In [1]: import numpy as np

In [2]: np.set_printoptions(suppress=True, linewidth=100)

In [3]: F = np.tanh(np.array([[1.4, 0.3],
   ...:     [0.3, -0.5],
   ...:     [-1.7, -0.2],
   ...:     [-0.3, 2.0],
   ...:     [-0.6, 0.0],
   ...:     [0.2, 0.4],
   ...:     [0.9, -0.3],
   ...:     [-0.4, -0.5],
   ...:     [-1.3, 0.0],
   ...:     [0.4, 1.1],
   ...:     [-0.2, -0.3],
   ...:     [-1.2, -0.6],
   ...:     [-0.5, -0.5],
   ...:     [1.9, -0.2],
   ...:     [-0.3, -0.3],
   ...:     [0.9, 0.2],
   ...:     [-0.3, -0.3],
   ...:     [0.6, -2.5],
   ...:     [-0.3, 1.8],
   ...:     [1.9, -1.0],
   ...:     [-2.0, -0.1],
   ...:     [0.9, -0.6],
   ...:     [1.0, 0.2],
   ...:     [0.9, -0.2],
   ...:     [3.3, 0.1],
   ...:     [-1.7, 0.0],
   ...:     [0.3, 2.0]]) @ np.array([[-2.2, -0.9, -0.4], [0.5, -1.3, -1.0]]))

In [4]: F.round(1) + 0
Out[4]: 
array([[-1. , -0.9, -0.7],
       [-0.7,  0.4,  0.4],
       [ 1. ,  0.9,  0.7],
       [ 0.9, -1. , -1. ],
       [ 0.9,  0.5,  0.2],
       [-0.2, -0.6, -0.4],
       [-1. , -0.4, -0.1],
       [ 0.6,  0.8,  0.6],
       [ 1. ,  0.8,  0.5],
       [-0.3, -0.9, -0.9],
       [ 0.3,  0.5,  0.4],
       [ 1. ,  1. ,  0.8],
       [ 0.7,  0.8,  0.6],
       [-1. , -0.9, -0.5],
       [ 0.5,  0.6,  0.4],
       [-1. , -0.8, -0.5],
       [ 0.5,  0.6,  0.4],
       [-1. ,  1. ,  1. ],
       [ 0.9, -1. , -0.9],
       [-1. , -0.4,  0.2],
       [ 1. ,  1. ,  0.7],
       [-1. ,  0. ,  0.2],
       [-1. , -0.8, -0.5],
       [-1. , -0.5, -0.2],
       [-1. , -1. , -0.9],
       [ 1. ,  0.9,  0.6],
       [ 0.3, -1. , -1. ]])

In [5]: Ac = F - F.mean(axis=0)

In [6]: vecs = np.linalg.svd(Ac)[2][:2]

In [7]: out = Ac - Ac @ vecs.T @ vecs

In [8]: np.round(out.std(axis=0), 1) + 0
Out[8]: array([0. , 0.1, 0.1])

In [9]: C2 = np.cov(F, rowvar=False)

In [10]: C2.round(1)
Out[10]: 
array([[0.7, 0.4, 0.2],
       [0.4, 0.6, 0.5],
       [0.2, 0.5, 0.4]])

In [11]: np.round(np.median(F, axis=0), 1) + 0
Out[11]: array([0.3, 0. , 0.2])

In [12]: np.round(F.std(axis=0), 1)
Out[12]: array([0.8, 0.8, 0.6])

In [13]: C2.shape
Out[13]: (3, 3)

In [14]: P = F @ np.linalg.solve(F.T @ F, F.T)

In [15]: np.allclose(P @ P, P)
Out[15]: True

In [16]: z = F[:, 0] > np.median(F[:, 0])

In [17]: f = F[z].mean(axis=0) - F[~z].mean(axis=0)

In [18]: z.astype(int)
Out[18]: array([0, 0, 1, 1, 1, 0, 0, 1, 1, 0, 0, 1, 1, 0, 1, 0, 1, 0, 1, 0, 1, 0, 0, 0, 0, 1, 1])

In [19]: ((F - F.mean(axis=0)) @ f > 0).astype(int)
Out[19]: array([0, 0, 1, 1, 1, 0, 0, 1, 1, 0, 1, 1, 1, 0, 1, 0, 1, 0, 1, 0, 1, 0, 0, 0, 0, 1, 0])

In [20]: f = np.array([0, 2, 0]) + 0.5

In [21]: m1 = np.outer(f, f) / (f @ f)

In [22]: m1.round(1) + 0
Out[22]: 
array([[0. , 0.2, 0. ],
       [0.2, 0.9, 0.2],
       [0. , 0.2, 0. ]])

In [23]: ev, vecs = np.linalg.eigh(m1)

In [24]: vec = np.array([0, 2, 6])

In [25]: np.round(np.linalg.eigvalsh(m1[1:, 1:]), 1) + 0
Out[25]: array([0., 1.])

In [26]: np.round(vecs * np.maximum(ev, 0) @ vecs.T, 1) + 0
Out[26]: 
array([[0. , 0.2, 0. ],
       [0.2, 0.9, 0.2],
       [0. , 0.2, 0. ]])

In [27]: ang = np.radians(135)

In [28]: Rm = np.eye(3)

In [29]: Rm[2, 2] = Rm[0, 0] = np.cos(ang)

In [30]: Rm[2, 0], Rm[0, 2] = -np.sin(ang), np.sin(ang)

In [31]: Rm.round(1)
Out[31]: 
array([[-0.7,  0. ,  0.7],
       [ 0. ,  1. ,  0. ],
       [-0.7,  0. , -0.7]])

In [32]: out = m1 @ Rm.T

In [33]: np.round(np.linalg.svd(m1, compute_uv=False), 1) + 0, np.round(np.linalg.svd(out, compute_uv=False), 1) + 0
Out[33]: (array([1., 0., 0.]), array([1., 0., 0.]))

In [34]: np.round(np.abs(out - m1).max(axis=0), 1)
Out[34]: array([0.2, 0. , 0.4])
